% python3 -q
>>> import numpy as np
>>> import numpy.linalg as la
>>> np.set_printoptions(suppress=True, linewidth=120)
>>> def rnd(a):
...     return np.round(a, 1) + 0
... 
>>> M = np.load("layer7.npy")
>>> rnd(M)
array([[-0.3,  0.4,  0.1, -0.1, -0.6,  0.4,  0.1, -0.3, -0.4],
       [ 0. , -0.1, -0.3,  0.6,  0.1,  0. ,  0.4, -0.1, -0.5],
       [-0.2, -0.1, -0.1, -0.2,  0.4,  0.3,  0.6, -0.4,  0.4],
       [ 0.7, -0.2,  0. , -0.3, -0.4, -0.2,  0.3, -0.2,  0. ],
       [-0.4, -0.1, -0.5, -0.1, -0.2, -0.6, -0.2, -0.4,  0.1],
       [-0.1,  0.3,  0.4, -0.3,  0.4, -0.6,  0.3, -0.1, -0.3],
       [ 0.2, -0.1, -0.5, -0.5,  0.3,  0.2, -0.2,  0. , -0.5],
       [ 0.3,  0.1,  0.2,  0.2,  0.3,  0.1, -0.4, -0.7,  0. ],
       [-0.2, -0.8,  0.5, -0.1,  0. ,  0.1, -0.1, -0.1, -0.3]])
>>> other = M / la.norm(M, axis=1, keepdims=True)
>>> C2 = other @ other.T
>>> rnd(C2)
array([[1., 0., 0., 0., 0., 0., 0., 0., 0.],
       [0., 1., 0., 0., 0., 0., 0., 0., 0.],
       [0., 0., 1., 0., 0., 0., 0., 0., 0.],
       [0., 0., 0., 1., 0., 0., 0., 0., 0.],
       [0., 0., 0., 0., 1., 0., 0., 0., 0.],
       [0., 0., 0., 0., 0., 1., 0., 0., 0.],
       [0., 0., 0., 0., 0., 0., 1., 0., 0.],
       [0., 0., 0., 0., 0., 0., 0., 1., 0.],
       [0., 0., 0., 0., 0., 0., 0., 0., 1.]])
>>> other = la.inv(M)
>>> rnd(la.det(M) * other)
array([[-0.3,  0. , -0.2,  0.7, -0.4, -0.1,  0.2,  0.3, -0.2],
       [ 0.4, -0.1, -0.1, -0.2, -0.1,  0.3, -0.1,  0.1, -0.8],
       [ 0.1, -0.3, -0.1,  0. , -0.5,  0.4, -0.5,  0.2,  0.5],
       [-0.1,  0.6, -0.2, -0.3, -0.1, -0.3, -0.5,  0.2, -0.1],
       [-0.6,  0.1,  0.4, -0.4, -0.2,  0.4,  0.3,  0.3,  0. ],
       [ 0.4,  0. ,  0.3, -0.2, -0.6, -0.6,  0.2,  0.1,  0.1],
       [ 0.1,  0.4,  0.6,  0.3, -0.2,  0.3, -0.2, -0.4, -0.1],
       [-0.3, -0.1, -0.4, -0.2, -0.4, -0.1,  0. , -0.7, -0.1],
       [-0.4, -0.5,  0.4,  0. ,  0.1, -0.3, -0.5,  0. , -0.3]])
>>> rnd(other)
array([[-0.3,  0. , -0.2,  0.7, -0.4, -0.1,  0.2,  0.3, -0.2],
       [ 0.4, -0.1, -0.1, -0.2, -0.1,  0.3, -0.1,  0.1, -0.8],
       [ 0.1, -0.3, -0.1,  0. , -0.5,  0.4, -0.5,  0.2,  0.5],
       [-0.1,  0.6, -0.2, -0.3, -0.1, -0.3, -0.5,  0.2, -0.1],
       [-0.6,  0.1,  0.4, -0.4, -0.2,  0.4,  0.3,  0.3,  0. ],
       [ 0.4,  0. ,  0.3, -0.2, -0.6, -0.6,  0.2,  0.1,  0.1],
       [ 0.1,  0.4,  0.6,  0.3, -0.2,  0.3, -0.2, -0.4, -0.1],
       [-0.3, -0.1, -0.4, -0.2, -0.4, -0.1,  0. , -0.7, -0.1],
       [-0.4, -0.5,  0.4,  0. ,  0.1, -0.3, -0.5,  0. , -0.3]])
>>> rnd(la.cond(M))
np.float64(1.0)
